$ python3 -q
>>> import numpy as np
>>> np.set_printoptions(suppress=True, linewidth=100)
>>> def rd(a):
...     return np.round(a, 2) + 0
... 
>>> feats = np.load("sample19.npy")
>>> print(feats)
[[ -0.6   0.3  -0.8  13.   -1.9]
 [  0.2   1.    1.3   0.   -0.6]
 [ -1.4  -0.4   0.5   9.    1.3]
 [ -1.1   1.3  -1.6 -13.   -0.8]
 [  1.8  -2.6   0.8  -3.    0.7]
 [ -1.3  -1.6   1.7   1.   -0.1]
 [  0.1   1.3  -1.3   5.    3.8]
 [  1.7   0.4   0.1  11.    0.4]]
>>> ang = np.radians(117)
>>> Rm = np.eye(5)
>>> Rm[3, 3] = Rm[0, 0] = np.cos(ang)
>>> Rm[3, 0], Rm[0, 3] = -np.sin(ang), np.sin(ang)
>>> print(rd(Rm))
[[-0.45  0.    0.    0.89  0.  ]
 [ 0.    1.    0.    0.    0.  ]
 [ 0.    0.    1.    0.    0.  ]
 [-0.89  0.    0.   -0.45  0.  ]
 [ 0.    0.    0.    0.    1.  ]]
>>> M2 = feats @ Rm.T
>>> print(rd(np.abs(M2 - feats).max(axis=0)))
[12.46  0.    0.   19.88  0.  ]
>>> print(np.allclose(np.linalg.norm(feats, axis=1), np.linalg.norm(M2, axis=1)))
True
>>> M2 = feats / np.linalg.norm(feats, axis=1, keepdims=True)
>>> C2 = M2 @ M2.T
>>> print(rd(np.degrees(np.arccos(np.clip(C2[7, 6], -1, 1)))))
38.51
>>> print(rd(np.linalg.norm(M2, axis=1)))
[1. 1. 1. 1. 1. 1. 1. 1.]
>>> print(rd(C2[7]))
[ 0.96  0.03  0.94 -0.98 -0.61  0.26  0.78  1.  ]
>>> print(np.argwhere(np.triu(np.abs(C2) > 0.95, 1)))
[[0 7]
 [2 3]
 [3 7]]
>>> print((C2 - 2 * np.eye(8)).round(6).argmax(axis=1))
[7 5 0 4 3 2 2 0]
>>> print((np.abs(C2) > 0.9).astype(int))
[[1 0 1 1 0 0 0 1]
 [0 1 0 0 0 0 0 0]
 [1 0 1 1 0 0 0 1]
 [1 0 1 1 0 0 0 1]
 [0 0 0 0 1 0 0 0]
 [0 0 0 0 0 1 0 0]
 [0 0 0 0 0 0 1 0]
 [1 0 1 1 0 0 0 1]]
>>> P = feats @ np.linalg.solve(feats.T @ feats, feats.T)
>>> print(rd(P @ feats[:, 3]))
[ 13.   0.   9. -13.  -3.   1.   5.  11.]
>>> print(np.allclose(P @ P, P))
True
>>> print(rd(np.linalg.eigvalsh(P)))
[0. 0. 0. 1. 1. 1. 1. 1.]
>>> M2 = np.c_[feats[:, :2] @ np.array([[1, -3], [2, -2]]), np.array([-3, 2, 1, 3, -1, 1, 1, 0])]
>>> print(rd(M2))
[[ 0.   1.2 -3. ]
 [ 2.2 -2.6  2. ]
 [-2.2  5.   1. ]
 [ 1.5  0.7  3. ]
 [-3.4 -0.2 -1. ]
 [-4.5  7.1  1. ]
 [ 2.7 -2.9  1. ]
 [ 2.5 -5.9  0. ]]
>>> print(np.linalg.matrix_rank(M2))
3
>>> J = np.array([[1, -2, -2, 0, 1],
...     [-2, 1, -3, 0, 0],
...     [1, -3, -3, 0, -1],
...     [0, 0, 0, 1, 0],
...     [0, 2, -1, 0, 3]])
>>> print(rd(np.linalg.eigvals(J).sum().real))
3.0
>>> print(rd(np.linalg.det(2 * J)), rd(np.linalg.det(J)))
896.0 28.0
>>> print(np.kron(np.eye(2, dtype=int), J))
[[ 1 -2 -2  0  1  0  0  0  0  0]
 [-2  1 -3  0  0  0  0  0  0  0]
 [ 1 -3 -3  0 -1  0  0  0  0  0]
 [ 0  0  0  1  0  0  0  0  0  0]
 [ 0  2 -1  0  3  0  0  0  0  0]
 [ 0  0  0  0  0  1 -2 -2  0  1]
 [ 0  0  0  0  0 -2  1 -3  0  0]
 [ 0  0  0  0  0  1 -3 -3  0 -1]
 [ 0  0  0  0  0  0  0  0  1  0]
 [ 0  0  0  0  0  0  2 -1  0  3]]
>>> print(rd(np.poly(J)))
[  1.  -3. -18.  73. -25. -28.]
>>> print(rd(np.linalg.eigvals(J)))
[ 3.52+1.01j  3.52-1.01j -0.45+0.j   -4.59+0.j    1.  +0.j  ]
>>> print(np.einsum("ij,ji->", J, J))
45
>>> print(np.einsum("ii->", J))
3
>>> F = np.loadtxt("out0.csv", delimiter=",")
>>> print(F)
[[ 1.3 -0.8  1.  -2.3 12.   0.5 -1.1]
 [ 1.5 -1.8 -0.8 -0.1 30.  -0.4  0. ]
 [ 0.4 -0.6 -1.1 -0.3  0.  -1.1 -0.2]
 [-1.2  1.  -1.1  0.3  2.   1.2 -1.8]]
>>> print(np.linalg.matrix_rank(F, rtol=0.1))
1
>>> print(rd(np.linalg.norm(F, 2) / np.linalg.norm(F)))
0.99
>>> Uu, s, VT = np.linalg.svd(F)
>>> print(np.argmax(s[:-1] / (s[1:] + 1e-6)) + 1)
1
>>> M2 = Uu[:, :1] @ np.diag(s[:1]) @ VT[:1]
>>> print(np.linalg.matrix_rank(F, rtol=0.05))
4
>>> print(np.linalg.matrix_rank(M2))
1
>>> print(rd(np.linalg.norm(F - M2) / np.linalg.norm(F)))
0.14
>>> print(rd(np.linalg.norm(F - M2, 2)), rd(s[1]))
3.02 3.02
>>> print(rd(np.abs(F - M2).max()))
1.95
>>> blk = np.stack([F, -3 * F, F[::-1]])
>>> print(rd(np.einsum("bij,cij->bc", blk, blk)))
[[ 1075.87 -3227.61    50.92]
 [-3227.61  9682.83  -152.76]
 [   50.92  -152.76  1075.87]]
>>> print(rd(blk.sum(axis=0)))
[[ -3.8   2.6  -3.1   4.9 -22.    0.2   0.4]
 [ -2.6   3.    0.5  -0.1 -60.   -0.3  -0.2]
 [  0.7  -0.6   1.4   0.5  30.    1.8   0.4]
 [  3.7  -2.8   3.2  -2.9   8.   -1.9   2.5]]
>>> print((blk @ F.T).shape)
(3, 4, 4)
>>> print(rd(np.linalg.norm(blk, axis=(1, 2))))
[32.8 98.4 32.8]
>>> M2 = np.array([[-3, -2, -2], [-3, -1, 0]])
>>> Z = np.kron(M2, J)
>>> print(np.linalg.matrix_rank(Z))
10
>>> print(rd(np.linalg.norm(Z, 2)), rd(np.linalg.norm(M2, 2) * np.linalg.norm(J, 2)))
27.37 27.37
>>> print(Z)
[[-3  6  6  0 -3 -2  4  4  0 -2 -2  4  4  0 -2]
 [ 6 -3  9  0  0  4 -2  6  0  0  4 -2  6  0  0]
 [-3  9  9  0  3 -2  6  6  0  2 -2  6  6  0  2]
 [ 0  0  0 -3  0  0  0  0 -2  0  0  0  0 -2  0]
 [ 0 -6  3  0 -9  0 -4  2  0 -6  0 -4  2  0 -6]
 [-3  6  6  0 -3 -1  2  2  0 -1  0  0  0  0  0]
 [ 6 -3  9  0  0  2 -1  3  0  0  0  0  0  0  0]
 [-3  9  9  0  3 -1  3  3  0  1  0  0  0  0  0]
 [ 0  0  0 -3  0  0  0  0 -1  0  0  0  0  0  0]
 [ 0 -6  3  0 -9  0 -2  1  0 -3  0  0  0  0  0]]
>>> print(Z.shape)
(10, 15)
>>> W0 = np.array([[18, 17, -9, -5],
...     [17, 18, -2, -4],
...     [-9, -2, -4, -1],
...     [-5, -4, -1, 12]])
>>> evals, vecs = np.linalg.eigh(W0)
>>> print(rd(vecs.T @ vecs))
[[1. 0. 0. 0.]
 [0. 1. 0. 0.]
 [0. 0. 1. 0.]
 [0. 0. 0. 1.]]
>>> print(rd(np.linalg.svd(W0, compute_uv=False)))
[37.95 10.86  8.34  3.54]
>>> print(np.abs(vecs[:, -1]).round(6).argmax())
0
>>> print(np.unique(evals.round(6) + 0, return_counts=True)[1])
[1 1 1 1]
>>> print(evals.sum(), np.trace(W0))
44.0 44
>>> print(rd(vecs.T @ W0 @ vecs))
[[-8.34  0.    0.    0.  ]
 [ 0.    3.54  0.    0.  ]
 [ 0.    0.   10.86  0.  ]
 [ 0.    0.    0.   37.95]]
